>>> import numpy as np
>>> np.set_printoptions(precision=1, suppress=True, linewidth=120)
>>> rd = lambda a: np.round(a, 1) + 0
>>> E = np.load("case1.npy")
>>> print(E)
[[4. 1. 0. 0. 0.]
 [0. 4. 1. 0. 0.]
 [0. 0. 4. 1. 0.]
 [0. 0. 0. 4. 1.]
 [0. 0. 0. 0. 4.]]
>>> w, V = np.linalg.eig(E)
>>> print(rd(np.sort(np.linalg.eigvals(E @ E))))
[16. 16. 16. 16. 16.]
>>> print(rd(np.sort(np.linalg.eigvals(E.T))))
[4. 4. 4. 4. 4.]
>>> print(E @ V[:, 0] - w[0] * V[:, 0])
[0. 0. 0. 0. 0.]
>>> O = E.astype(float).copy()
>>> for j in range(5):
...     O[:, j] -= O[:, :j] @ (O[:, :j].T @ O[:, j])
...     O[:, j] /= np.linalg.norm(O[:, j])
... 
>>> print(O.T @ E)
[[4. 1. 0. 0. 0.]
 [0. 4. 1. 0. 0.]
 [0. 0. 4. 1. 0.]
 [0. 0. 0. 4. 1.]
 [0. 0. 0. 0. 4.]]
>>> print(O.T @ O)
[[1. 0. 0. 0. 0.]
 [0. 1. 0. 0. 0.]
 [0. 0. 1. 0. 0.]
 [0. 0. 0. 1. 0.]
 [0. 0. 0. 0. 1.]]
>>> W0 = np.loadtxt("x.csv", delimiter=",")
>>> print(W0)
[[-1.  1.  2. -2.  1.]
 [-1. -2.  2.  2.  2.]
 [-2.  1. -1.  1.  1.]
 [ 1.  0. -2. -1.  2.]
 [-2.  2. -1. -2.  0.]
 [ 2.  7. -4. -8. -5.]]
>>> # row 5 dominates
>>> x = np.array([-3, -5, -2, 0, -2])
>>> print(W0 @ (2 * x))
[-16.  10.   2.  -6.  -4. -46.]
>>> print(np.einsum("ij,j->i", W0, x))
[ -8.   5.   1.  -3.  -2. -23.]
>>> print(np.sign((W0 @ x).round(6)))
[-1.  1.  1. -1. -1. -1.]
>>> th = np.radians(15)
>>> Rm = np.eye(5)
>>> Rm[2, 2] = Rm[0, 0] = np.cos(th)
>>> Rm[2, 0], Rm[0, 2] = -np.sin(th), np.sin(th)
>>> print(rd(Rm))
[[ 1.   0.   0.3  0.   0. ]
 [ 0.   1.   0.   0.   0. ]
 [-0.3  0.   1.   0.   0. ]
 [ 0.   0.   0.   1.   0. ]
 [ 0.   0.   0.   0.   1. ]]
>>> B = W0 @ Rm.T
>>> print(np.allclose(W0 @ W0.T, B @ B.T))
True
>>> print(np.allclose(np.linalg.norm(W0, axis=1), np.linalg.norm(B, axis=1)))
True
>>> print(rd(np.abs(B - W0).max(axis=0)))
[1.1 0.  0.6 0.  0. ]
>>> print(rd(B))
[[-0.4  1.   2.2 -2.   1. ]
 [-0.4 -2.   2.2  2.   2. ]
 [-2.2  1.  -0.4  1.   1. ]
 [ 0.4  0.  -2.2 -1.   2. ]
 [-2.2  2.  -0.4 -2.   0. ]
 [ 0.9  7.  -4.4 -8.  -5. ]]
>>> print(rd(np.linalg.det(Rm)), rd(np.trace(Rm)))
1.0 4.9
>>> W1 = np.array([[1, -8, -3, 9],
...     [-9, -6, 4, 2],
...     [4, -1, 0, 0],
...     [-3, -5, -3, -4],
...     [1, 4, 7, 8]])
>>> coef = np.array([-3, -1, 3, -1])
>>> hid = np.maximum(W0 @ W1 + coef, 0)
>>> print(np.linalg.matrix_rank(hid))
4
>>> print((hid > 0).astype(int))
[[1 1 1 1]
 [1 1 1 0]
 [0 1 1 0]
 [0 1 1 1]
 [0 1 1 0]
 [0 0 1 1]]
>>> Z = np.array([[-3, 0], [-2, -1], [3, 1], [1, -2]])
>>> print(W1 @ Z)
[[ 13 -13]
 [ 53   6]
 [-10   1]
 [  6  10]
 [ 18 -13]]
>>> print((hid @ Z).round(6).argmax(axis=1))
[0 1 0 0 0 0]
>>> print(hid @ Z)
[[ 45.  -6.]
 [-66.  -9.]
 [ 33.   8.]
 [ 67. -45.]
 [ 41.   9.]
 [ 65. -32.]]
>>> O, Rm = np.linalg.qr(W0)
>>> print(rd(O.T @ O))
[[1. 0. 0. 0. 0.]
 [0. 1. 0. 0. 0.]
 [0. 0. 1. 0. 0.]
 [0. 0. 0. 1. 0.]
 [0. 0. 0. 0. 1.]]
>>> print(rd(Rm))
[[ 3.9  2.3 -2.6 -3.9 -3.4]
 [ 0.   7.3 -3.7 -7.6 -4. ]
 [ 0.   0.   3.1 -1.  -0.8]
 [ 0.   0.   0.   1.9 -1.8]
 [ 0.   0.   0.   0.   2. ]]
>>> print(np.allclose(Rm.T @ Rm, W0.T @ W0))
True
>>> print(O.shape, Rm.shape)
(6, 5) (5, 5)
>>> print(rd(np.trace(O @ O.T)))
5.0
>>> print(rd(np.abs(np.diag(Rm))))
[3.9 7.3 3.1 1.9 2. ]
